% ipython --no-banner

In [1]: import numpy as np

In [2]: np.set_printoptions(precision=2, suppress=True, linewidth=120, legacy="1.25")

In [3]: out = np.array([[2, -1, 1], [1, -2, 2], [-1, 2, -2]])

In [4]: J = out + out.T

In [5]: J
Out[5]: 
array([[ 4,  0,  0],
       [ 0, -4,  4],
       [ 0,  4, -4]])

In [6]: rng = np.random.default_rng(817305)

In [7]: z = rng.permutation(3)

In [8]: z
Out[8]: array([0, 1, 2])

In [9]: out = J[z][:, z]

In [10]: np.round(np.linalg.det(out), 2), np.round(np.linalg.det(J[z]), 2)
Out[10]: (0.0, 0.0)

In [11]: print(out)
[[ 4  0  0]
 [ 0 -4  4]
 [ 0  4 -4]]

In [12]: mat = np.loadtxt("layer10.csv", delimiter=",")

In [13]: print(mat)
[[-5.  3.  3. -1.  3.  0. -2. -1.  2.  1.]
 [ 2.  4. -5. -1.  1.  1. -2. -2. -1. -5.]
 [ 5.  5.  1.  5.  2.  5.  1.  5. -4.  2.]
 [-4.  3.  1. -1. -3.  1. -1. -4. -1. -3.]]

In [14]: Uu, s, Vt = np.linalg.svd(mat, full_matrices=False)

In [15]: (s > 1e-8).sum()
Out[15]: 4

In [16]: s / s[0]
Out[16]: array([1.  , 0.76, 0.64, 0.39])

In [17]: np.cumsum(s ** 2) / np.sum(s ** 2)
Out[17]: array([0.47, 0.74, 0.93, 1.  ])

In [18]: print(np.abs(Vt[0]))
[0.55 0.22 0.02 0.39 0.16 0.33 0.13 0.47 0.29 0.19]

In [19]: round(float(np.sqrt((s ** 2).sum())), 2), round(float(np.linalg.norm(mat)), 2)
Out[19]: (18.97, 18.97)

In [20]: np.abs(Uu[:, 0]).round(6).argmax()
Out[20]: 2

In [21]: np.allclose(Uu * s @ Vt, mat)
Out[21]: True
